$ python -q
>>> import numpy as np
>>> np.set_printoptions(suppress=True, linewidth=100)
>>> E = np.loadtxt("sample11.csv", delimiter=",")
>>> E
array([[ 2.,  0.,  0.],
       [ 0., -1.,  0.],
       [ 0.,  0.,  2.]])
>>> # 3 groups of indices that never mix
>>> ev, vecs = np.linalg.eigh(E)
>>> vecs @ np.diag(ev) @ vecs.T
array([[ 2.,  0.,  0.],
       [ 0., -1.,  0.],
       [ 0.,  0.,  2.]])
>>> vecs.T @ vecs
array([[1., 0., 0.],
       [0., 1., 0.],
       [0., 0., 1.]])
>>> (ev > 1e-8).sum(), (ev < -1e-8).sum()
(np.int64(2), np.int64(1))
>>> np.round(np.linalg.eigvalsh(E + 5 * np.eye(3)), 2)
array([4., 7., 7.])
>>> O, vecs = np.linalg.qr(E[:, :2])[0], np.linalg.qr(E[:, 2:])[0]
>>> sigma = np.linalg.svd(O.T @ vecs, compute_uv=False)
>>> (sigma > 0.9).sum()
np.int64(0)
>>> sigma
array([0.])
>>> proj = np.triu(np.array([[-2, 0, 3], [-2, 0, 0], [-1, 0, 1]]), 1) + np.eye(3)
>>> A2 = proj @ E @ np.linalg.inv(proj)
>>> np.poly(A2)
array([ 1., -3.,  0.,  4.])
>>> np.linalg.matrix_rank(A2)
np.int64(3)
>>> np.trace(A2), np.trace(E)
(np.float64(3.0), np.float64(3.0))
>>> np.round(np.linalg.det(A2), 2)
np.float64(-4.0)
>>> proj @ E - E @ proj
array([[0., 0., 0.],
       [0., 0., 0.],
       [0., 0., 0.]])
>>> E.sum(axis=1)
array([ 2., -1.,  2.])
>>> np.linalg.matrix_rank(E)
np.int64(3)
>>> np.round(np.linalg.svd(E, compute_uv=False), 2)
array([2., 2., 1.])
>>> np.count_nonzero(E)
np.int64(3)
>>> np.diff(E, axis=0)
array([[-2., -1.,  0.],
       [ 0.,  1.,  2.]])
>>> np.unravel_index(np.abs(E).argmax(), E.shape)
(np.int64(0), np.int64(0))
>>> np.abs(E).max()
np.float64(2.0)
>>> m1 = np.load("x.npy")
>>> m1
array([[ 1.32, -0.07, -2.78, -1.39],
       [ 0.67,  0.04, -1.41, -0.62],
       [-0.11, -0.05,  0.15,  0.16],
       [-0.99, -0.01,  2.09,  1.08],
       [ 0.34,  0.05, -0.86, -0.44],
       [ 0.36, -0.02, -0.84, -0.41],
       [ 0.29,  0.07, -0.51, -0.25],
       [ 0.47, -0.05, -0.93, -0.44],
       [-2.77,  0.06,  5.63,  2.82],
       [-0.12, -0.02,  0.06, -0.06],
       [ 0.1 , -0.01, -0.33, -0.13],
       [ 1.23, -0.03, -2.35, -1.18],
       [ 0.95, -0.04, -1.87, -1.04],
       [-0.38, -0.08,  0.89,  0.55],
       [-0.32, -0.04,  0.7 ,  0.22],
       [ 0.28,  0.02, -0.45, -0.19],
       [-1.7 , -0.05,  3.37,  1.72],
       [-0.15,  0.1 ,  0.35,  0.22],
       [ 0.46, -0.02, -0.94, -0.46],
       [ 0.09, -0.02, -0.04, -0.07]])
>>> A2 = np.c_[m1[:, :2] @ np.array([[-2, -1], [1, 2]]), np.array([1, 4, 0, -4, -5, 1, 4, 3, -5, -2, 0, 3, 3, 3, 5, -4, -4, -1, -2, -5])]
>>> A2.round(2)
array([[-2.71, -1.46,  1.  ],
       [-1.3 , -0.59,  4.  ],
       [ 0.17,  0.01,  0.  ],
       [ 1.97,  0.97, -4.  ],
       [-0.63, -0.24, -5.  ],
       [-0.74, -0.4 ,  1.  ],
       [-0.51, -0.15,  4.  ],
       [-0.99, -0.57,  3.  ],
       [ 5.6 ,  2.89, -5.  ],
       [ 0.22,  0.08, -2.  ],
       [-0.21, -0.12,  0.  ],
       [-2.49, -1.29,  3.  ],
       [-1.94, -1.03,  3.  ],
       [ 0.68,  0.22,  3.  ],
       [ 0.6 ,  0.24,  5.  ],
       [-0.54, -0.24, -4.  ],
       [ 3.35,  1.6 , -4.  ],
       [ 0.4 ,  0.35, -1.  ],
       [-0.94, -0.5 , -2.  ],
       [-0.2 , -0.13, -5.  ]])
>>> np.linalg.matrix_rank(A2)
np.int64(3)
>>> np.linalg.matrix_rank(np.c_[m1, A2])
np.int64(5)
>>> mat = np.load("w.npy")
>>> mat
array([[  3.35,  -5.04,   0.95],
       [ -3.68,  -0.69, -17.04],
       [ -1.7 ,  -3.06,  -2.22],
       [ -4.06,  -0.96,   9.76],
       [ -1.85,   1.61,  10.75],
       [  4.77,   2.53,   2.28],
       [ -1.43,  -3.46, -11.43],
       [  4.65,  -1.67,   1.19],
       [ -6.63,  -0.76, -10.46],
       [ -1.74,   2.9 ,   7.54],
       [  6.85,  -5.69,   5.04],
       [  2.56,   2.5 ,   3.48],
       [ -1.36,   1.97,  15.14],
       [  2.54,  -3.85,  -3.66],
       [  0.18,  -3.34,  15.02],
       [ -1.45,   0.65,  -9.3 ],
       [ -3.09,  -2.37,  -5.83],
       [  3.92,  -1.81,   4.48],
       [ -3.09,  -0.03,  -4.84],
       [  4.86,  -1.75,   0.99],
       [  1.22,  -7.22,   0.45],
       [ -1.71,   2.45, -15.78]])
>>> u = np.array([2, 1])
>>> np.polyval(u, mat[7])
array([10.3 , -2.34,  3.38])
>>> O, vecs = np.linalg.qr(mat[:, :1])[0], np.linalg.qr(mat[:, 1:])[0]
>>> sigma = np.linalg.svd(O.T @ vecs, compute_uv=False)
>>> sigma.round(2)
array([0.43])
>>> np.round(np.degrees(np.arccos(sigma.clip(0, 1))), 2)
array([64.55])
>>> arr = np.array([[1, -2, -2, 0, 2], [-1, 1, 2, -1, -2], [2, 0, -1, -2, 1]])
>>> A2 = arr / np.sqrt((arr ** 2).mean(axis=1, keepdims=True))
>>> A2[2].round(2)
array([ 1.41,  0.  , -0.71, -1.41,  0.71])
>>> np.linalg.matrix_rank(A2) == np.linalg.matrix_rank(arr)
np.True_
>>> arr - arr.mean(axis=1, keepdims=True)
array([[ 1.2, -1.8, -1.8,  0.2,  2.2],
       [-0.8,  1.2,  2.2, -0.8, -1.8],
       [ 2. ,  0. , -1. , -2. ,  1. ]])
>>> np.linalg.matrix_rank(arr - arr.mean(axis=1, keepdims=True))
np.int64(3)
